% python3 -q
>>> import numpy as np
>>> from numpy import linalg as LA
>>> np.set_printoptions(suppress=True, linewidth=100)
>>> def tidy(a):
...     return np.round(a, 2) + 0
... 
>>> W0 = np.loadtxt("x.csv", delimiter=",")
>>> W0
array([[ 2.14, -0.23, -0.17, -1.58,  0.43],
       [-0.23,  2.39, -1.12, -0.04,  0.2 ],
       [-0.17, -1.12,  4.45, -0.1 ,  0.36],
       [-1.58, -0.04, -0.1 ,  4.09,  0.42],
       [ 0.43,  0.2 ,  0.36,  0.42,  3.93]])
>>> rng = np.random.default_rng(685)
>>> labels = rng.permutation(5)
>>> labels
array([4, 0, 3, 2, 1])
>>> Y = W0[labels][:, labels]
>>> np.trace(Y)
np.float64(17.0)
>>> Y
array([[ 3.93,  0.43,  0.42,  0.36,  0.2 ],
       [ 0.43,  2.14, -1.58, -0.17, -0.23],
       [ 0.42, -1.58,  4.09, -0.1 , -0.04],
       [ 0.36, -0.17, -0.1 ,  4.45, -1.12],
       [ 0.2 , -0.23, -0.04, -1.12,  2.39]])
>>> x0 = np.ones(5)
>>> for _ in range(4):
...     x0 = Y @ x0
...     x0 /= LA.norm(x0)
...     print(round(x0 @ Y @ x0, 2))
... 
4.29
4.62
4.74
4.82
>>> tidy(x0)
array([ 0.66, -0.14,  0.46,  0.57, -0.14])
>>> Y = np.array([[6, -4, 3], [5, 2, 1]])
>>> C = np.kron(Y, W0)
>>> LA.matrix_rank(C)
np.int64(10)
>>> evals, vecs = LA.eigh(W0)
>>> x0 = np.array([2, 5, 3, 5, 1])
>>> tidy(vecs * np.abs(evals) @ vecs.T)
array([[ 2.14, -0.23, -0.17, -1.58,  0.43],
       [-0.23,  2.39, -1.12, -0.04,  0.2 ],
       [-0.17, -1.12,  4.45, -0.1 ,  0.36],
       [-1.58, -0.04, -0.1 ,  4.09,  0.42],
       [ 0.43,  0.2 ,  0.36,  0.42,  3.93]])
>>> np.abs(W0).sum(axis=1).max(), tidy(np.abs(evals).max())
(np.float64(6.23), np.float64(5.01))
>>> tidy(LA.eigvalsh(W0[1:, 1:]))
array([1.84, 3.59, 4.43, 5.  ])
>>> evals, vecs = LA.eig(W0)
>>> print(tidy(np.sort(LA.eigvals(W0.T))))
[1.   2.   4.   5.   5.01]
>>> tidy(W0 @ vecs[:, 0] - evals[0] * vecs[:, 0])
array([0., 0., 0., 0., 0.])
>>> tidy(evals)
array([1.  , 2.  , 4.  , 5.  , 5.01])
>>> arr = np.loadtxt("test3.csv", delimiter=",")
>>> tidy(arr)
array([[-0.53,  0.3 ,  0.77, -0.15,  0.03,  0.04, -0.03],
       [ 0.33, -0.41,  0.25, -0.42,  0.63,  0.2 , -0.23],
       [-0.24, -0.31,  0.01,  0.48, -0.13,  0.46, -0.63],
       [ 0.47,  0.65,  0.01, -0.21, -0.21,  0.4 , -0.32],
       [-0.45, -0.15, -0.39, -0.71, -0.28,  0.12, -0.17],
       [-0.15,  0.32, -0.22,  0.04,  0.37, -0.59, -0.58],
       [-0.33,  0.33, -0.37,  0.13,  0.57,  0.47,  0.29]])
>>> x0 = np.array([3, 0, 3, 2, 0, 3, 1])
>>> rhs = arr @ x0
>>> tidy(rhs)
array([ 0.53,  1.27,  1.02,  1.91, -3.74, -3.38, -0.11])
>>> tidy(LA.solve(arr, arr[:, 2]))
array([0., 0., 1., 0., 0., 0., 0.])
>>> tidy(LA.solve(arr.T, arr[1]))
array([0., 1., 0., 0., 0., 0., 0.])
>>> M = np.loadtxt("layer15.csv", delimiter=",")
>>> M
array([[ -1.,   2.,   5.,  -4.,   5.,   1.,  -2.,   3.,  -4.,  -4.,   5.,   5.,  -4.,  -2.,   2.],
       [ -3.,   2.,  -3.,   1.,   4.,   3.,   4.,   0.,   3.,  -2.,  -2.,  -3.,   1.,   2.,   5.],
       [ -2.,   0.,  -3.,  -1.,   3.,   0.,   2.,  -1.,  -5.,  -4.,  -3.,  -4.,  -2.,  -4.,   0.],
       [ -5.,  -3.,  -4.,  -2.,   4.,   0.,   4.,   0.,  -5.,   4.,  -2.,  -2.,   2.,   1.,  -1.],
       [  5.,  -2.,  11.,  -6.,  -3.,  -5., -10.,   3., -10.,   0.,   9.,  11.,  -6.,  -6.,  -8.]])
>>> t = np.radians(60)
>>> r_ = np.eye(15)
>>> r_[3, 3] = r_[5, 5] = np.cos(t)
>>> r_[3, 5], r_[5, 3] = -np.sin(t), np.sin(t)
>>> Y = M @ r_.T
>>> tidy(LA.svd(M, compute_uv=False)), tidy(LA.svd(Y, compute_uv=False))
(array([30.9 , 13.75, 11.44,  7.62,  0.  ]), array([30.9 , 13.75, 11.44,  7.62,  0.  ]))
>>> tidy(LA.det(r_)), np.trace(r_)
(np.float64(1.0), np.float64(14.0))
>>> print(tidy(Y))
[[ -1.     2.     5.    -2.87   5.    -2.96  -2.     3.    -4.    -4.     5.     5.    -4.
   -2.     2.  ]
 [ -3.     2.    -3.    -2.1    4.     2.37   4.     0.     3.    -2.    -2.    -3.     1.
    2.     5.  ]
 [ -2.     0.    -3.    -0.5    3.    -0.87   2.    -1.    -5.    -4.    -3.    -4.    -2.
   -4.     0.  ]
 [ -5.    -3.    -4.    -1.     4.    -1.73   4.     0.    -5.     4.    -2.    -2.     2.
    1.    -1.  ]
 [  5.    -2.    11.     1.33  -3.    -7.7  -10.     3.   -10.     0.     9.    11.    -6.
   -6.    -8.  ]]
>>> np.allclose(LA.norm(M, axis=1), LA.norm(Y, axis=1))
True
>>> A = np.load("out13.npy")
>>> A
array([[13,  0,  0,  0,  0,  0],
       [ 0,  0,  0,  1,  9,  7],
       [13,  9,  0,  0,  0,  0],
       [ 0,  0,  0,  5,  5,  5],
       [ 0,  0,  0,  9,  9,  8],
       [ 0,  0,  0,  5, 13, 10],
       [18,  6,  0,  0,  0,  0],
       [ 0,  9,  4, 19,  7,  8],
       [ 3,  0,  0,  0,  3,  3],
       [ 0,  9,  2, 11,  0,  2],
       [ 0,  6,  3, 17,  9,  9],
       [ 0,  3,  0,  7,  3,  4],
       [ 0,  6,  1,  9,  1,  3],
       [ 0,  0,  0,  5, 13, 10],
       [ 0,  0,  0,  3,  7,  6],
       [18,  6,  0,  0,  0,  0],
       [ 0,  0,  0,  3, 15, 11],
       [ 0,  3,  2, 15, 11, 10],
       [ 3,  0,  0,  0,  3,  3],
       [ 0,  0,  0,  9,  9,  8],
       [ 0,  0,  1, 13, 13, 11],
       [ 0,  9,  3, 15,  3,  5],
       [18,  0,  0,  0,  0,  0],
       [ 0,  0,  0,  9, 17, 13],
       [ 0,  3,  0,  7,  3,  4],
       [18,  9,  0,  0,  0,  0],
       [ 0,  6,  2, 13,  5,  6],
       [13,  3,  0,  0,  0,  0]])
>>> labels = A[:, 4] > np.median(A[:, 4])
>>> f = A[labels].mean(axis=0) - A[~labels].mean(axis=0)
>>> print(((A - A.mean(axis=0)) @ f > 0).astype(int))
[0 1 0 1 1 1 0 1 0 0 1 1 0 1 1 0 1 1 0 1 1 1 0 1 1 0 1 0]
>>> np.argsort(-np.abs(f).round(6), kind="stable")
array([4, 0, 5, 3, 1, 2])
>>> tidy((((A - A.mean(axis=0)) @ f > 0) == labels).mean())
np.float64(0.89)
>>> tidy(f)
array([-8.36, -2.79,  0.43,  5.5 ,  9.  ,  7.  ])
>>> labels = rng.permutation(7)
>>> print(labels)
[3 5 6 4 2 0 1]
>>> Y = arr[labels][:, labels]
>>> tidy(np.sort(np.abs(LA.eigvals(Y))))
array([1., 1., 1., 1., 1., 1., 1.])
>>> print(np.allclose(Y, arr))
False
>>> tidy(Y)
array([[-0.21,  0.4 , -0.32, -0.21,  0.01,  0.47,  0.65],
       [ 0.04, -0.59, -0.58,  0.37, -0.22, -0.15,  0.32],
       [ 0.13,  0.47,  0.29,  0.57, -0.37, -0.33,  0.33],
       [-0.71,  0.12, -0.17, -0.28, -0.39, -0.45, -0.15],
       [ 0.48,  0.46, -0.63, -0.13,  0.01, -0.24, -0.31],
       [-0.15,  0.04, -0.03,  0.03,  0.77, -0.53,  0.3 ],
       [-0.42,  0.2 , -0.23,  0.63,  0.25,  0.33, -0.41]])
